$ python3 -q
>>> import numpy as np
>>> np.set_printoptions(precision=1, suppress=True, linewidth=200)
>>> arr = np.loadtxt("a.csv", delimiter=",")
>>> arr
array([[0.3, 0.3, 0.3, 0. ],
       [0.3, 0.3, 0.3, 0. ],
       [0. , 0. , 1. , 0. ],
       [0. , 0.3, 0. , 0.7]])
>>> arr.sum(axis=1)
array([1., 1., 1., 1.])
>>> np.linalg.matrix_power(arr, 2)
array([[0.2, 0.2, 0.6, 0. ],
       [0.2, 0.2, 0.6, 0. ],
       [0. , 0. , 1. , 0. ],
       [0.1, 0.3, 0.1, 0.4]])
>>> np.sort(np.abs(np.linalg.eigvals(arr)))[::-1]
array([1. , 0.7, 0.7, 0. ])
>>> arr @ np.ones(4)
array([1., 1., 1., 1.])
>>> p = np.eye(4)[0]
>>> for _ in range(5):
...     p = p @ arr
...     print(p.round(1))
... 
[0.3 0.3 0.3 0. ]
[0.2 0.2 0.6 0. ]
[0.1 0.1 0.7 0. ]
[0.1 0.1 0.8 0. ]
[0.1 0.1 0.9 0. ]
>>> Y = np.array([[-3, 0, -1], [3, -2, -1]])
>>> W2 = np.kron(Y, arr)
>>> W2
array([[-1. , -1. , -1. , -0. ,  0. ,  0. ,  0. ,  0. , -0.3, -0.3, -0.3, -0. ],
       [-1. , -1. , -1. , -0. ,  0. ,  0. ,  0. ,  0. , -0.3, -0.3, -0.3, -0. ],
       [-0. , -0. , -3. , -0. ,  0. ,  0. ,  0. ,  0. , -0. , -0. , -1. , -0. ],
       [-0. , -1. , -0. , -2. ,  0. ,  0. ,  0. ,  0. , -0. , -0.3, -0. , -0.7],
       [ 1. ,  1. ,  1. ,  0. , -0.7, -0.7, -0.7, -0. , -0.3, -0.3, -0.3, -0. ],
       [ 1. ,  1. ,  1. ,  0. , -0.7, -0.7, -0.7, -0. , -0.3, -0.3, -0.3, -0. ],
       [ 0. ,  0. ,  3. ,  0. , -0. , -0. , -2. , -0. , -0. , -0. , -1. , -0. ],
       [ 0. ,  1. ,  0. ,  2. , -0. , -0.7, -0. , -1.3, -0. , -0.3, -0. , -0.7]])
>>> W2.shape
(8, 12)
>>> np.round(np.linalg.norm(W2, 2), 1), np.round(np.linalg.norm(Y, 2) * np.linalg.norm(arr, 2), 1)
(np.float64(5.2), np.float64(5.2))
>>> np.linalg.matrix_rank(W2)
np.int64(6)
>>> rank = np.linalg.matrix_rank(W2)
>>> rank
np.int64(6)
>>> N = np.linalg.svd(W2)[2][rank:].T
>>> np.allclose(W2 @ N, 0)
True
>>> [int(np.linalg.matrix_rank(W2[:i])) for i in range(1, len(W2) + 1)]
[1, 1, 2, 3, 4, 4, 5, 6]
>>> round(np.trace(np.linalg.pinv(arr) @ arr), 1)
np.float64(3.0)
>>> try:
...     np.linalg.inv(arr)
... except np.linalg.LinAlgError as e:
...     print("failed:", e)
... 
failed: Singular matrix
>>> np.abs(np.diag(np.linalg.qr(arr)[1])) > 1e-9
array([ True,  True,  True, False])
>>> np.allclose(arr, arr.T)
False
>>> (arr - arr.T) / 2
array([[ 0. ,  0. ,  0.2,  0. ],
       [ 0. ,  0. ,  0.2, -0.2],
       [-0.2, -0.2,  0. ,  0. ],
       [ 0. ,  0.2,  0. ,  0. ]])
>>> np.allclose(arr @ arr.T, arr.T @ arr)
False
>>> A = np.load("layer4.npy")
>>> A
array([[ -2,  -2,  -2,  -2,  -2,  -2,  -2,  -2],
       [ -2,  -4,  -4,  -4,  -4,  -4,  -4,  -4],
       [ -2,  -4,  -6,  -6,  -6,  -6,  -6,  -6],
       [ -2,  -4,  -6,  -8,  -8,  -8,  -8,  -8],
       [ -2,  -4,  -6,  -8, -10, -10, -10, -10],
       [ -2,  -4,  -6,  -8, -10, -12, -12, -12],
       [ -2,  -4,  -6,  -8, -10, -12, -14, -14],
       [ -2,  -4,  -6,  -8, -10, -12, -14, -16]])
>>> rng = np.random.default_rng(16)
>>> labels = rng.permutation(8)
>>> Y = A[:, labels] * rng.choice([-1, 1], 8)
>>> Y
array([[ -2,   2,   2,   2,  -2,   2,  -2,  -2],
       [ -4,   2,   4,   4,  -4,   4,  -4,  -4],
       [ -6,   2,   6,   6,  -6,   4,  -6,  -6],
       [ -8,   2,   8,   8,  -8,   4,  -8,  -6],
       [-10,   2,  10,   8, -10,   4, -10,  -6],
       [-12,   2,  10,   8, -12,   4, -12,  -6],
       [-14,   2,  10,   8, -12,   4, -14,  -6],
       [-14,   2,  10,   8, -12,   4, -16,  -6]])
>>> Uu, _, VT = np.linalg.svd(A.T @ Y)
>>> labels
array([6, 0, 4, 3, 5, 1, 7, 2])
>>> np.round(np.linalg.lstsq(A, Y)[0], 1) + 0
array([[ 0., -1.,  0.,  0.,  0.,  0.,  0.,  0.],
       [ 0.,  0.,  0.,  0.,  0., -1.,  0.,  0.],
       [ 0.,  0.,  0.,  0.,  0.,  0.,  0.,  1.],
       [ 0.,  0.,  0., -1.,  0.,  0.,  0.,  0.],
       [ 0.,  0., -1.,  0.,  0.,  0.,  0.,  0.],
       [ 0.,  0.,  0.,  0.,  1.,  0.,  0.,  0.],
       [ 1.,  0.,  0.,  0.,  0.,  0.,  0.,  0.],
       [ 0.,  0.,  0.,  0.,  0.,  0.,  1.,  0.]])
